% ipython --no-banner

In [1]: import numpy as np

In [2]: np.set_printoptions(precision=4, suppress=True, linewidth=140, floatmode="fixed")

In [3]: rd = lambda a: np.round(a, 4) + 0

In [4]: feats = np.load("dump.npy")

In [5]: print(feats)
[[-61.8979 123.8331  25.9682]
 [-55.1964 112.7835  23.8598]
 [-49.6138 103.4196  22.0722]
 [-28.9901  67.0508  15.1040]
 [ -4.1386  13.1019   4.1872]
 [ -3.9675  12.5832   4.0648]
 [ -3.4366  10.9286   3.6663]
 [ -1.6687   4.8220   2.0062]
 [ -1.5022   4.2107   1.8104]
 [ -1.3566   3.6814   1.6331]
 [  3.3883  -2.3407  -2.1335]
 [  4.0183  -2.5745  -2.4055]
 [  4.9591  -2.9038  -2.7825]
 [  5.6091  -3.1242  -3.0274]
 [  7.7310  -3.8345  -3.7653]
 [  8.1603  -3.9791  -3.9058]
 [  8.5854  -4.1231  -4.0428]
 [  9.0221  -4.2719  -4.1813]
 [ 17.8624  -7.5433  -6.7002]
 [ 21.8036  -9.1566  -7.7245]
 [ 29.3771 -12.4756  -9.6083]
 [ 31.4950 -13.4481 -10.1212]
 [ 34.7637 -14.9824 -10.9037]
 [ 43.5217 -19.2680 -12.9589]
 [ 52.3135 -23.7857 -14.9784]
 [ 53.1706 -24.2361 -15.1735]
 [ 78.1786 -38.0083 -20.7725]
 [ 80.1827 -39.1569 -21.2153]
 [ 80.6930 -39.4503 -21.3280]]

In [6]: round(np.log10(np.linalg.cond(feats)))
Out[6]: 2

In [7]: rd(np.abs(np.linalg.svd(feats)[2][-1]))
Out[7]: array([0.2262, 0.0983, 0.9691])

In [8]: rd(np.linalg.norm(feats, 2) / np.linalg.norm(feats))
Out[8]: np.float64(0.9465)

In [9]: Xs = feats - feats.mean(axis=1)
Traceback (most recent call last):
  Cell In[9], line 1
    Xs = feats - feats.mean(axis=1)
ValueError: operands could not be broadcast together with shapes (29,3) (29,) 


In [10]: Xs = feats - feats.mean(axis=0)

In [11]: left, s, Vh = np.linalg.svd(Xs, full_matrices=False)

In [12]: print(rd(Xs.mean(axis=0)))
[0.0000 0.0000 0.0000]

In [13]: np.abs(left[:, 0]).argmax()
Out[13]: np.int64(0)

In [14]: rd(s ** 2 / (s ** 2).sum())
Out[14]: array([0.9505, 0.0490, 0.0005])

In [15]: q, evecs = np.linalg.qr(feats[:, :2])[0], np.linalg.qr(feats[:, 2:])[0]

In [16]: s = np.linalg.svd(q.T @ evecs, compute_uv=False)

In [17]: rd(s)
Out[17]: array([0.9941])

In [18]: f = np.array([1, 2, 0, 2])

In [19]: rng = np.random.default_rng(234)

In [20]: m1 = np.outer(rng.normal(size=16), f) + 0.05 * rng.normal(size=(16, 4))

In [21]: print(rd(m1))
[[ 0.5101  0.9678  0.0118  0.9944]
 [ 0.5977  1.3421 -0.0228  1.2461]
 [ 0.4319  0.9128 -0.0172  0.9989]
 [ 0.6468  1.2657  0.0536  1.0940]
 [-0.0749 -0.0784 -0.0413 -0.0165]
 [ 0.1712  0.2794 -0.0287  0.2388]
 [-1.3922 -2.8595 -0.0049 -2.8361]
 [-0.8028 -1.6581 -0.0558 -1.4914]
 [ 0.9128  1.6660  0.0128  1.7457]
 [ 0.5406  0.8545 -0.0011  0.9622]
 [-2.8074 -5.7864  0.0307 -5.8498]
 [ 1.9326  3.9325  0.0473  3.8872]
 [-0.3206 -0.7063  0.0843 -0.7284]
 [ 0.5092  0.9716 -0.0480  0.9296]
 [-1.0278 -2.0220 -0.0306 -2.0630]
 [ 0.5520  0.9849 -0.0774  0.9789]]

In [22]: B = np.c_[m1[:, :1] @ np.array([[0]]), np.array([-7, -8, 1, -8, 9, 1, 6, -4, 4, 8, -6, 3, 1, -7, -5, 7])]

In [23]: B
Out[23]: 
array([[ 0.0000, -7.0000],
       [ 0.0000, -8.0000],
       [ 0.0000,  1.0000],
       [ 0.0000, -8.0000],
       [ 0.0000,  9.0000],
       [ 0.0000,  1.0000],
       [ 0.0000,  6.0000],
       [ 0.0000, -4.0000],
       [ 0.0000,  4.0000],
       [ 0.0000,  8.0000],
       [ 0.0000, -6.0000],
       [ 0.0000,  3.0000],
       [ 0.0000,  1.0000],
       [ 0.0000, -7.0000],
       [ 0.0000, -5.0000],
       [ 0.0000,  7.0000]])

In [24]: rd(np.linalg.lstsq(m1, B[:, 0])[0])
Out[24]: array([0.0000, 0.0000, 0.0000, 0.0000])

In [25]: rd(np.linalg.norm(np.linalg.qr(m1)[0].T @ B, axis=0) ** 2 / ((B ** 2).sum(axis=0) + 1e-12))
Out[25]: array([0.0000, 0.3023])

In [26]: np.linalg.matrix_rank(B)
Out[26]: np.int64(1)

In [27]: lab = m1[:, 1] > np.median(m1[:, 1])

In [28]: f = m1[lab].mean(axis=0) - m1[~lab].mean(axis=0)

In [29]: print(np.argsort(-np.abs(f).round(6), kind="stable"))
[1 3 0 2]

In [30]: lab.astype(int)
Out[30]: array([1, 1, 1, 1, 0, 0, 0, 0, 1, 0, 0, 1, 0, 1, 0, 1])

In [31]: print(((m1 - m1.mean(axis=0)) @ f > 0).astype(int))
[1 1 1 1 0 1 0 0 1 1 0 1 0 1 0 1]

In [32]: print((((m1 - m1.mean(axis=0)) @ f > 0) == lab).mean())
0.875

In [33]: data = -2 * np.eye(2) + np.ones((2, 2))

In [34]: data
Out[34]: 
array([[-1.0000,  1.0000],
       [ 1.0000, -1.0000]])

In [35]: rd(np.linalg.norm(data, 2) / np.linalg.norm(data))
Out[35]: np.float64(1.0)

In [36]: Xs = m1 - m1.mean(axis=0)

In [37]: left, s, Vh = np.linalg.svd(Xs, full_matrices=False)

In [38]: rd(s)
Out[38]: array([12.9740,  0.2513,  0.1699,  0.1379])

In [39]: rd(Vh[0] * np.sign(Vh[0, np.abs(Vh[0]).argmax()]))
Out[39]: array([0.3295, 0.6680, 0.0003, 0.6673])

In [40]: print(np.searchsorted(np.cumsum(s ** 2) / (s ** 2).sum(), 0.9) + 1)
1

In [41]: rd((s ** 2).sum() ** 2 / (s ** 4).sum())
Out[41]: np.float64(1.0013)

In [42]: np.abs(left[:, 0]).argmax()
Out[42]: np.int64(10)

In [43]: rd(np.abs(Vh[-1]))
Out[43]: array([0.5316, 0.0221, 0.7976, 0.2842])

In [44]: f, r1 = data[1], data[0]

In [45]: f @ f
Out[45]: np.float64(2.0)

In [46]: f @ r1
Out[46]: np.float64(-2.0)

In [47]: p = (f @ r1) / (f @ f) * f

In [48]: r1 - p
Out[48]: array([0.0000, 0.0000])

In [49]: p
Out[49]: array([-1.0000,  1.0000])

In [50]: np.outer(f, r1)
Out[50]: 
array([[-1.0000,  1.0000],
       [ 1.0000, -1.0000]])

In [51]: ev, evecs = np.linalg.eigh(data)

In [52]: print(ev)
[-2.0000  0.0000]

In [53]: rd(np.linalg.eigvalsh(data @ data))
Out[53]: array([0.0000, 4.0000])

In [54]: B = data + rng.integers(-2, 3, (2, 1)) @ rng.integers(-2, 3, (1, 2))

In [55]: B
Out[55]: 
array([[ 1.0000,  5.0000],
       [ 0.0000, -3.0000]])

In [56]: np.abs(B - data).sum(axis=1)
Out[56]: array([6.0000, 3.0000])

In [57]: rd(np.linalg.svd(B - data, compute_uv=False))
Out[57]: array([5.0000, 0.0000])

In [58]: B - data
Out[58]: 
array([[ 2.0000,  4.0000],
       [-1.0000, -2.0000]])

In [59]: lab = rng.integers(0, 2, 3)

In [60]: A = (lab[:, None] == lab) * 2 + np.eye(3)

In [61]: print(A)
[[3.0000 0.0000 2.0000]
 [0.0000 3.0000 0.0000]
 [2.0000 0.0000 3.0000]]

In [62]: # equal to its transpose

In [63]: vec = np.array([0, -5, 5])

In [64]: rhs = feats @ vec

In [65]: rd(np.linalg.solve(feats.T @ feats, feats.T @ rhs))
Out[65]: array([ 0.0000, -5.0000,  5.0000])

In [66]: rd(np.linalg.pinv(feats) @ feats)
Out[66]: 
array([[1.0000, 0.0000, 0.0000],
       [0.0000, 1.0000, 0.0000],
       [0.0000, 0.0000, 1.0000]])

In [67]: rhs = rhs + 0.1 * rng.normal(size=29)

In [68]: rd(rhs)
Out[68]: 
array([-489.3175, -444.5804, -406.7419, -259.6402,  -44.4998,  -42.5547,  -36.4251,  -13.9700,  -11.9285,  -10.0769,    0.8708,    0.6687,
          0.5273,    0.3748,    0.5697,    0.2281,    0.5702,    0.1580,    4.4203,    7.2832,   14.3394,   16.5316,   20.2961,   31.4596,
         44.0128,   45.2621,   86.1001,   89.9268,   90.7952])

In [69]: b, *_ = np.linalg.lstsq(feats, rhs)

In [70]: rd(np.linalg.norm(rhs - feats @ b))
Out[70]: np.float64(0.676)

In [71]: b.round()
Out[71]: array([ 0.0000, -5.0000,  5.0000])

In [72]: def softmax(z):
    ...:     e = np.exp(z - z.max(axis=-1, keepdims=True))
    ...:     return e / e.sum(axis=-1, keepdims=True)
    ...: 

In [73]: rd(softmax(A[2]))
Out[73]: array([0.2595, 0.0351, 0.7054])

In [74]: S = A @ A.T / np.sqrt(3)

In [75]: print(rd(softmax(S)[2] @ A))
[2.3587 0.0011 2.6395]

In [76]: print(rd(softmax(S + np.triu(np.full(S.shape, -np.inf), 1))))
[[1.0000 0.0000 0.0000]
 [0.0055 0.9945 0.0000]
 [0.3594 0.0004 0.6402]]

In [77]: vec = np.ones(3)

In [78]: for _ in range(5):
    ...:     vec = A @ vec
    ...:     vec /= np.linalg.norm(vec)
    ...:     print(round(vec @ A @ vec, 4))
    ...: 
4.6949
4.8783
4.9544
4.9833
4.994

In [79]: rd(np.linalg.eigvalsh(A)[-1])
Out[79]: np.float64(5.0)

In [80]: rd(vec)
Out[80]: array([0.7060, 0.0549, 0.7060])

In [81]: Xs = (m1 - m1.mean(axis=0)) / m1.std(axis=0)

In [82]: np.argwhere(np.abs(Xs) > 2)
Out[82]: 
array([[10,  0],
       [10,  1],
       [10,  3],
       [12,  2]])

In [83]: b = np.linalg.lstsq(np.delete(Xs, 3, axis=1), Xs[:, 3])[0]

In [84]: np.abs(b).argmax()
Out[84]: np.int64(1)

In [85]: print(rd(1 - np.var(Xs[:, 3] - np.delete(Xs, 3, axis=1) @ b)))
0.9989

In [86]: print(rd(b))
[ 0.2934  0.7066 -0.0152]

In [87]: F = np.loadtxt("case17.csv", delimiter=",")

In [88]: rd(F)
Out[88]: 
array([[ 0.0185,  0.0093, -0.1019,  0.0278, -0.0833],
       [ 0.0093,  0.0046, -0.0509,  0.0139, -0.0417],
       [-0.1019, -0.0509,  0.5602, -0.1528,  0.4583],
       [ 0.0278,  0.0139, -0.1528,  0.0417, -0.1250],
       [-0.0833, -0.0417,  0.4583, -0.1250,  0.3750]])

In [89]: # rows and columns are dependent

In [90]: rd(np.trace(np.linalg.pinv(F) @ F))
Out[90]: np.float64(1.0)

In [91]: rd(F @ np.linalg.pinv(F) @ F)
Out[91]: 
array([[ 0.0185,  0.0093, -0.1019,  0.0278, -0.0833],
       [ 0.0093,  0.0046, -0.0509,  0.0139, -0.0417],
       [-0.1019, -0.0509,  0.5602, -0.1528,  0.4583],
       [ 0.0278,  0.0139, -0.1528,  0.0417, -0.1250],
       [-0.0833, -0.0417,  0.4583, -0.1250,  0.3750]])

In [92]: np.linalg.lstsq(F[:-1].T, F[-1])[2]
Out[92]: np.int32(1)

In [93]: np.abs(np.diag(np.linalg.qr(F)[1])) > 1e-9
Out[93]: array([ True, False, False, False, False])

In [94]: ev, evecs = np.linalg.eigvalsh(F)
Traceback (most recent call last):
  Cell In[94], line 1
    ev, evecs = np.linalg.eigvalsh(F)
ValueError: too many values to unpack (expected 2)


In [95]: ev, evecs = np.linalg.eigh(F)

In [96]: rd(evecs @ np.diag(ev) @ evecs.T)
Out[96]: 
array([[ 0.0185,  0.0093, -0.1019,  0.0278, -0.0833],
       [ 0.0093,  0.0046, -0.0509,  0.0139, -0.0417],
       [-0.1019, -0.0509,  0.5602, -0.1528,  0.4583],
       [ 0.0278,  0.0139, -0.1528,  0.0417, -0.1250],
       [-0.0833, -0.0417,  0.4583, -0.1250,  0.3750]])

In [97]: (ev > 1e-8).sum(), (ev < -1e-8).sum()
Out[97]: (np.int64(1), np.int64(0))

In [98]: rd(np.linalg.eigvalsh(F + 5 * np.eye(5)))
Out[98]: array([5.0000, 5.0000, 5.0000, 5.0000, 6.0000])

In [99]: np.unique(ev.round(6) + 0, return_counts=True)[1]
Out[99]: array([4, 1])

In [100]: rd(ev)
Out[100]: array([0.0000, 0.0000, 0.0000, 0.0000, 1.0000])

In [101]: rd(evecs.T @ F @ evecs)
Out[101]: 
array([[0.0000, 0.0000, 0.0000, 0.0000, 0.0000],
       [0.0000, 0.0000, 0.0000, 0.0000, 0.0000],
       [0.0000, 0.0000, 0.0000, 0.0000, 0.0000],
       [0.0000, 0.0000, 0.0000, 0.0000, 0.0000],
       [0.0000, 0.0000, 0.0000, 0.0000, 1.0000]])

In [102]: print(np.abs(evecs[:, -1]).round(6).argmax())
2

In [103]: rd(np.abs(evecs[:, -1]))
Out[103]: array([0.1361, 0.0680, 0.7485, 0.2041, 0.6124])

In [104]: vec = np.array([3, 5, 4, 5, 5])

In [105]: rd(np.linalg.eigvalsh(2 * F - np.eye(5)))
Out[105]: array([-1.0000, -1.0000, -1.0000, -1.0000,  1.0000])

In [106]: rd(np.eye(5) - F)
Out[106]: 
array([[ 0.9815, -0.0093,  0.1019, -0.0278,  0.0833],
       [-0.0093,  0.9954,  0.0509, -0.0139,  0.0417],
       [ 0.1019,  0.0509,  0.4398,  0.1528, -0.4583],
       [-0.0278, -0.0139,  0.1528,  0.9583,  0.1250],
       [ 0.0833,  0.0417, -0.4583,  0.1250,  0.6250]])

In [107]: J = np.load("data.npy")

In [108]: print(J)
[[ -1.4097 120.4263 138.0807]
 [ -0.8480 121.2002 140.7120]
 [  0.7447 120.4078 141.5605]
 [ -0.8028 121.3359 141.1757]
 [ -1.7786 119.6933 140.1267]
 [  0.2805 119.8696 141.2009]
 [  0.2073 118.8284 138.7521]
 [ -1.2420 119.4611 139.6793]
 [  0.9555 119.8222 139.5704]
 [ -0.2910 121.7236 138.9686]
 [  2.0610 120.3147 140.4582]
 [ -0.0330 121.2028 139.9087]
 [  0.2381 119.0672 140.6101]
 [ -0.2113 119.3081 139.4702]
 [ -0.3491 119.0002 138.8962]
 [  2.0916 118.5031 141.2394]
 [ -0.0874 119.3439 139.2816]
 [  0.8298 119.9930 141.3114]]

In [109]: B = J / np.linalg.norm(J, axis=1, keepdims=True)

In [110]: G = B @ B.T

In [111]: (G - 2 * np.eye(18)).round(6).argmax(axis=1)
Out[111]: array([ 9,  3, 17,  1,  7, 12, 16,  4,  6, 11,  8,  1,  5, 14, 13, 17,  6,  2])

In [112]: print(rd(G[14]))
[0.9999 1.0000 1.0000 1.0000 1.0000 1.0000 1.0000 1.0000 1.0000 0.9999 0.9999 1.0000 1.0000 1.0000 1.0000 0.9999 1.0000 1.0000]

In [113]: X = np.array([[3.0, 1.0, 0.0], [0.0, 3.0, 1.0], [0.0, 0.0, 3.0]])

In [114]: # triangular

In [115]: G = X.T @ X

In [116]: np.allclose(G, G.T)
Out[116]: True

In [117]: np.diag(G)
Out[117]: array([ 9.0000, 10.0000, 10.0000])

In [118]: rd(np.linalg.svd(X, compute_uv=False) ** 2)
Out[118]: array([14.0261,  9.5068,  5.4671])

In [119]: G
Out[119]: 
array([[ 9.0000,  3.0000,  0.0000],
       [ 3.0000, 10.0000,  3.0000],
       [ 0.0000,  3.0000, 10.0000]])

In [120]: print(np.linalg.matrix_rank(G))
3

In [121]: ev, evecs = np.linalg.eigh(G)

In [122]: vec = np.array([2, 2, 3])

In [123]: rd(vec @ G @ vec / (vec @ vec)), rd(ev[0]), rd(ev[-1])
Out[123]: (np.float64(13.2941), np.float64(5.4671), np.float64(14.0261))

In [124]: np.abs(G).sum(axis=1).max(), rd(np.abs(ev).max())
Out[124]: (np.float64(16.0), np.float64(14.0261))

In [125]: (np.sign(evecs[:, -1].round(6)) == np.sign(evecs[0, -1].round(6))).astype(int)
Out[125]: array([1, 1, 1])

In [126]: q, R = np.linalg.qr(X)

In [127]: q.shape, R.shape
Out[127]: ((3, 3), (3, 3))

In [128]: q
Out[128]: 
array([[ 1.0000,  0.0000,  0.0000],
       [-0.0000,  1.0000,  0.0000],
       [-0.0000, -0.0000,  1.0000]])

In [129]: print(abs(R[0, 0]), rd(np.linalg.norm(X[:, 0])))
3.0 3.0

In [130]: np.allclose(R.T @ R, X.T @ X)
Out[130]: True
